>>> import numpy as np
>>> np.set_printoptions(precision=2, suppress=True, linewidth=140, sign=" ")
>>> J = np.load("run17.npy")
>>> print(J)
[[ 0.8  1.2  1.3 -0.9]
 [-1.9  0.6  2.  -2.1]
 [-1.1 -2.7  0.4 -0.6]
 [-0.1  1.2 -1.1  0.9]
 [ 0.8 -1.8 -0.3 -0.2]
 [-2.2 -0.6  2.2  1.6]
 [-0.7 -0.5 -0.4  0.8]
 [ 0.5 -1.6 -0.4  0.5]
 [ 2.2 -0.4 -0.1 -0.8]
 [ 0.6  2.1  0.3 -0.7]
 [-0.3  0.5  0.1  2.4]
 [ 8.  -3.   0.  -7. ]
 [ 0.7  0.  -0.5  2. ]
 [ 0.2 -1.6 -1.8 -0.6]
 [-0.5 -0.8 -0.3 -0.3]
 [-0.6  2.  -1.6  0.7]
 [ 1.1 -0.4  0.7 -0.7]
 [ 0.4 -0.4  0.1  0.1]
 [ 1.5 -0.9 -0.9 -0.2]
 [ 0.1 -0.1 -1.8  0.2]
 [ 0.6 -1.2  0.1 -0.2]
 [-1.2 -0.4  0.1  0.4]
 [ 0.1 -1.1  0.6 -0.7]
 [ 0.1 -0.7 -0.6 -0.7]
 [ 0.5 -0.4  0.4  1. ]
 [ 0.5  0.5  2.2  1.3]]
>>> x = np.array([4, 3, 2, 3])
>>> y = J @ x
>>> try:
...     np.linalg.solve(J, y)
... except np.linalg.LinAlgError as e:
...     print("failed:", e)
... 
failed: Last 2 dimensions of the array must be square
>>> np.round(np.linalg.pinv(J) @ J, 2) + 0
array([[ 1.,  0.,  0.,  0.],
       [ 0.,  1.,  0.,  0.],
       [ 0.,  0.,  1.,  0.],
       [ 0.,  0.,  0.,  1.]])
>>> np.linalg.lstsq(J, y)[0]
array([ 4.,  3.,  2.,  3.])
>>> rng = np.random.default_rng(62327)
>>> y = y + 0.1 * rng.normal(size=26)
>>> y
array([  6.88,  -8.13, -13.58,   3.66,  -3.55,  -1.56,  -2.61,  -2.15,   4.99,   7.12,   7.79,   2.01,   7.87,  -9.41,  -5.9 ,   2.65,
         2.52,   0.83,   0.88,  -2.87,  -1.62,  -4.64,  -3.54,  -5.03,   4.49,  11.78])
>>> beta, *_ = np.linalg.lstsq(J, y)
>>> print(beta.round())
[ 4.  3.  2.  3.]
>>> z = J[:, 3] > np.median(J[:, 3])
>>> r0 = J[z].mean(axis=0) - J[~z].mean(axis=0)
>>> print(z.astype(int))
[ 0  0  0  1  0  1  1  1  0  0  1  0  1  0  0  1  0  1  0  1  0  1  0  0  1  1]
>>> ((J - J.mean(axis=0)) @ r0 > 0).astype(int)
array([ 0,  0,  0,  1,  0,  1,  1,  1,  0,  1,  1,  0,  1,  0,  1,  1,  0,  1,  0,  1,  0,  1,  0,  0,  1,  1])
>>> hat = J @ np.linalg.solve(J.T @ J, J.T)
>>> round(np.trace(hat), 2)
np.float64(4.0)
>>> print(np.allclose(hat @ hat, hat))
True
>>> np.linalg.matrix_rank(np.eye(26) - hat)
np.int64(22)
>>> K = np.array([[-2, 1, 3], [0, 3, 0], [-3, 2, 0]])
>>> K[-1] = K[0] + 2 * K[1]
>>> K
array([[-2,  1,  3],
       [ 0,  3,  0],
       [-2,  7,  3]])
>>> z = rng.permutation(3)
>>> z
array([ 0,  1,  2])
>>> Y = K[z][:, z]
>>> print(np.diag(Y))
[-2  3  3]
>>> np.sort(np.abs(np.linalg.eigvals(Y)))
array([ 0.,  1.,  3.])
>>> print(np.allclose(Y, K))
True
>>> print(np.linalg.matrix_power(K, 4))
[[ -2 274   3]
 [  0  81   0]
 [ -2 436   3]]
>>> np.sort(np.abs(np.linalg.eigvals(K)))
array([ 0.,  1.,  3.])
>>> (K - K.T) / 2
array([[ 0. ,  0.5,  2.5],
       [-0.5,  0. , -3.5],
       [-2.5,  3.5,  0. ]])
>>> K @ K
array([[-2, 22,  3],
       [ 0,  9,  0],
       [-2, 40,  3]])
>>> print(round(float(np.linalg.det(K)), 2))
0.0
>>> np.trace(K)
np.int64(4)
>>> rank = np.linalg.matrix_rank(K)
>>> rank
np.int64(2)
>>> ns = np.linalg.svd(K)[2][rank:].T
>>> np.round(ns @ ns.T, 2) + 0
array([[ 0.69,  0.  ,  0.46],
       [ 0.  ,  0.  ,  0.  ],
       [ 0.46,  0.  ,  0.31]])
>>> np.round(ns[:, 0] / ns[np.abs(ns[:, 0]).round(6).argmax(), 0], 2) + 0
array([ 1.  ,  0.  ,  0.67])
>>> [int(np.linalg.matrix_rank(K[:i])) for i in range(1, len(K) + 1)]
[1, 2, 2]
>>> [int(np.linalg.matrix_rank(np.delete(K, i, axis=0))) for i in range(3)]
[2, 2, 2]
>>> U, sig, VT = np.linalg.svd(K, full_matrices=False)
>>> print(round(np.sqrt((sig ** 2).sum()), 2), round(np.linalg.norm(K), 2))
9.22 9.22
>>> np.allclose(U * sig @ VT, K)
True
>>> np.cumsum(sig ** 2) / np.sum(sig ** 2)
array([ 0.89,  1.  ,  1.  ])
>>> np.round(U.T @ U, 2) + 0
array([[ 1.,  0.,  0.],
       [ 0.,  1.,  0.],
       [ 0.,  0.,  1.]])
>>> (sig > 1e-8).sum()
np.int64(2)
>>> np.abs(U[:, 0]).round(6).argmax()
np.int64(2)
>>> np.round(VT @ VT.T, 2) + 0
array([[ 1.,  0.,  0.],
       [ 0.,  1.,  0.],
       [ 0.,  0.,  1.]])
>>> np.round(sig / sig[0], 2) + 0
array([ 1.  ,  0.35,  0.  ])
>>> np.round(U.T @ K @ VT.T, 2) + 0
array([[ 8.7 ,  0.  ,  0.  ],
       [ 0.  ,  3.04,  0.  ],
       [ 0.  ,  0.  ,  0.  ]])
>>> print(U.shape, sig.shape, VT.shape)
(3, 3) (3,) (3, 3)
>>> print(sig.round(2) + 0)
[ 8.7   3.04  0.  ]
>>> X = np.load("data.npy")
>>> print(X)
[[-2  0  0  6  0]
 [ 0  6  3  0 -2]
 [ 0 -7  4  0  9]
 [ 8  0  0  9  0]
 [ 0 -7  8  0  0]]
>>> r0 = np.array([1, 3, -1])
>>> np.convolve(X[4], r0)
array([  0,  -7, -13,  31,  -8,   0,   0])
>>> print(np.correlate(X[4], X[1], "full"))
[  0  14 -16 -21 -18  48   0   0   0]
>>> np.cross(X[4, :3], X[1, :3])
array([-69,   0,   0])
>>> hat = np.triu(np.array([[-2, 1, 3, -1, -1],
...     [3, -2, -2, -1, 3],
...     [-1, -3, 3, -3, -2],
...     [-3, -1, -3, -1, 0],
...     [-2, 2, -3, 0, -1]]), 1) + np.eye(5)
>>> Y = hat @ X @ np.linalg.inv(hat)
>>> round(np.linalg.det(Y), 2)
np.float64(37290.0)
>>> print(hat @ X - X @ hat)
[[ -8.  -6.  13. -11.  23.]
 [ -8.  -7.  28.   6. -30.]
 [-24.  14. -30. -22.  29.]
 [  0.  -8. -24.   8.   8.]
 [  0.   0. -14.  17.  37.]]
>>> F = np.loadtxt("out18.csv", delimiter=",")
>>> print(F)
[[ 6.  1.  1.  1.  1.]
 [ 1.  6.  1.  1.  1.]
 [ 1.  1.  6.  1.  1.]
 [ 1.  1.  1.  6.  1.]
 [ 1.  1.  1.  1.  6.]]
>>> U, sig = np.linalg.svd(F)
Traceback (most recent call last):
  File "<python-input-68>", line 1, in <module>
    U, sig = np.linalg.svd(F)
    ^^^^^^
ValueError: too many values to unpack (expected 2)
>>> U, sig, VT = np.linalg.svd(F, full_matrices=False)
>>> sig / sig[0]
array([ 1. ,  0.5,  0.5,  0.5,  0.5])
>>> round(np.sqrt((sig ** 2).sum()), 2), round(float(np.linalg.norm(F)), 2)
(np.float64(14.14), 14.14)
>>> np.round(U.T @ U, 2) + 0
array([[ 1.,  0.,  0.,  0.,  0.],
       [ 0.,  1.,  0.,  0.,  0.],
       [ 0.,  0.,  1.,  0.,  0.],
       [ 0.,  0.,  0.,  1.,  0.],
       [ 0.,  0.,  0.,  0.,  1.]])
>>> np.round(VT @ VT.T, 2) + 0
array([[ 1.,  0.,  0.,  0.,  0.],
       [ 0.,  1.,  0.,  0.,  0.],
       [ 0.,  0.,  1.,  0.,  0.],
       [ 0.,  0.,  0.,  1.,  0.],
       [ 0.,  0.,  0.,  0.,  1.]])
>>> Lm = np.linalg.cholesky(F)
>>> Lm
array([[ 2.45,  0.  ,  0.  ,  0.  ,  0.  ],
       [ 0.41,  2.42,  0.  ,  0.  ,  0.  ],
       [ 0.41,  0.35,  2.39,  0.  ,  0.  ],
       [ 0.41,  0.35,  0.3 ,  2.37,  0.  ],
       [ 0.41,  0.35,  0.3 ,  0.26,  2.36]])
>>> Lm @ Lm.T
array([[ 6.,  1.,  1.,  1.,  1.],
       [ 1.,  6.,  1.,  1.,  1.],
       [ 1.,  1.,  6.,  1.,  1.],
       [ 1.,  1.,  1.,  6.,  1.],
       [ 1.,  1.,  1.,  1.,  6.]])
>>> vals, V = np.linalg.eig(F)
>>> vals
array([  5.,  10.,   5.,   5.,   5.])
>>> round(float(np.prod(vals)), 2)
6250.0
>>> np.sort(np.linalg.eigvals(F @ F))
array([  25.,   25.,   25.,   25.,  100.])
>>> np.round(F @ V[:, 0] - vals[0] * V[:, 0], 2) + 0
array([ 0.,  0.,  0.,  0.,  0.])
>>> blk = np.stack([F, -1 * F, F[::-1]])
>>> blk.sum(axis=0)
array([[ 1.,  1.,  1.,  1.,  6.],
       [ 1.,  1.,  1.,  6.,  1.],
       [ 1.,  1.,  6.,  1.,  1.],
       [ 1.,  6.,  1.,  1.,  1.],
       [ 6.,  1.,  1.,  1.,  1.]])
>>> print(np.linalg.matrix_rank(blk))
[ 5  5  5]
>>> (blk @ F.T).shape
(3, 5, 5)
>>> np.linalg.det(blk)
array([ 6250., -6250.,  6250.])
>>> print(blk.shape)
(3, 5, 5)
>>> W0 = np.loadtxt("x.csv", delimiter=",")
>>> W0
array([[ 0.,  0.,  0.,  0.,  0.],
       [ 0.,  0.,  0.,  0.,  2.],
       [ 0.,  0.,  0.,  0.,  2.],
       [ 0.,  0.,  0.,  0.,  1.],
       [ 0.,  2.,  2.,  1.,  0.]])
>>> z = rng.permutation(5)
>>> z
array([ 1,  4,  2,  0,  3])
>>> Y = W0[z][:, z]
>>> print(round(np.linalg.det(Y), 2), round(np.linalg.det(W0[z]), 2))
0.0 0.0
>>> np.allclose(Y, W0)
False
>>> Y = np.array([[2]])
>>> Z = np.array([[-4, -3, 8], [3, -1, 9], [8, 9, 4]])
>>> feats = np.block([[Y, np.zeros((1, 3))], [np.zeros((3, 1)), Z]])
>>> feats
array([[ 2.,  0.,  0.,  0.],
       [ 0., -4., -3.,  8.],
       [ 0.,  3., -1.,  9.],
       [ 0.,  8.,  9.,  4.]])
>>> Y = np.linalg.inv(feats)
>>> print(np.linalg.inv(Y))
[[ 2.  0.  0.  0.]
 [-0. -4. -3.  8.]
 [ 0.  3. -1.  9.]
 [ 0.  8.  9.  4.]]
>>> np.allclose(Y, feats.T)
False
>>> np.linalg.det(feats) * Y
array([[ 440.,    0.,    0.,    0.],
       [   0., -170.,  168.,  -38.],
       [  -0.,  120., -160.,  120.],
       [   0.,   70.,   24.,   26.]])
>>> np.round(np.linalg.slogdet(feats)[0], 2)
np.float64(1.0)
>>> t = np.radians(30)
>>> R = np.eye(4)
>>> R[3, 3] = R[2, 2] = np.cos(t)
>>> R[3, 2], R[2, 3] = -np.sin(t), np.sin(t)
>>> print(R)
[[ 1.    0.    0.    0.  ]
 [ 0.    1.    0.    0.  ]
 [ 0.    0.    0.87  0.5 ]
 [ 0.    0.   -0.5   0.87]]
>>> Y = feats @ R.T
>>> np.linalg.svd(feats, compute_uv=False), np.linalg.svd(Y, compute_uv=False)
(array([ 13.72,  12.07,   2.66,   2.  ]), array([ 13.72,  12.07,   2.66,   2.  ]))
>>> np.abs(Y - feats).max(axis=0)
array([ 0.  ,  0.  ,  4.63,  5.04])
>>> (np.linalg.matrix_power((feats != 0) + (feats.T != 0) + np.eye(4), 4) > 0).astype(int)
array([[ 1,  0,  0,  0],
       [ 0,  1,  1,  1],
       [ 0,  1,  1,  1],
       [ 0,  1,  1,  1]])
>>> (feats != 0).astype(int)
array([[ 1,  0,  0,  0],
       [ 0,  1,  1,  1],
       [ 0,  1,  1,  1],
       [ 0,  1,  1,  1]])
>>> round(float(np.linalg.det(feats)), 2)
880.0
>>> O, R = np.linalg.qr(feats)
>>> O
array([[ 1.  ,  0.  ,  0.  ,  0.  ],
       [-0.  , -0.42,  0.15,  0.89],
       [-0.  ,  0.32, -0.9 ,  0.31],
       [-0.  ,  0.85,  0.41,  0.33]])
>>> np.allclose(R.T @ R, feats.T @ feats)
True
>>> np.round(O.T @ O, 2) + 0
array([[ 1.,  0.,  0.,  0.],
       [ 0.,  1.,  0.,  0.],
       [ 0.,  0.,  1.,  0.],
       [ 0.,  0.,  0.,  1.]])
>>> hat = np.triu(np.array([[1, -1, 1, -1], [0, -2, 0, 1], [0, 2, 2, 2], [-2, 1, 0, -2]]), 1) + np.eye(4)
>>> Y = hat @ feats @ np.linalg.inv(hat)
>>> print(np.poly(Y))
[   1.   -1. -154. -136.  880.]
>>> np.round(np.linalg.det(Y), 2)
np.float64(880.0)
>>> np.linalg.matrix_rank(Y)
np.int64(4)
>>> np.trace(Y), np.trace(feats)
(np.float64(1.0), np.float64(1.0))
>>> Y = np.array([[1.5, -0.2], [0.3, -1.5], [0.5, -1.2], [-0.5, 1.7], [-0.1, -0.8]])
>>> Z = np.array([[1.4, 0.2, 0.6, -0.7, -1.0], [0.6, 0.6, 0.3, 0.7, 0.5]])
>>> data = Y @ Z
>>> data
array([[ 1.98,  0.18,  0.84, -1.19, -1.6 ],
       [-0.48, -0.84, -0.27, -1.26, -1.05],
       [-0.02, -0.62, -0.06, -1.19, -1.1 ],
       [ 0.32,  0.92,  0.21,  1.54,  1.35],
       [-0.62, -0.5 , -0.3 , -0.49, -0.3 ]])
>>> np.linalg.matrix_rank(data, rtol=0.1)
np.int64(2)
>>> Y = X[0, 0] * X[1:] - np.outer(X[1:, 0], X[0])
>>> Y
array([[  0, -12,  -6,   0,   4],
       [  0,  14,  -8,   0, -18],
       [  0,   0,   0, -66,   0],
       [  0,  14, -16,   0,   0]])
>>> print(X[:, 0] / X[0, 0])
[ 1. -0. -0. -4. -0.]
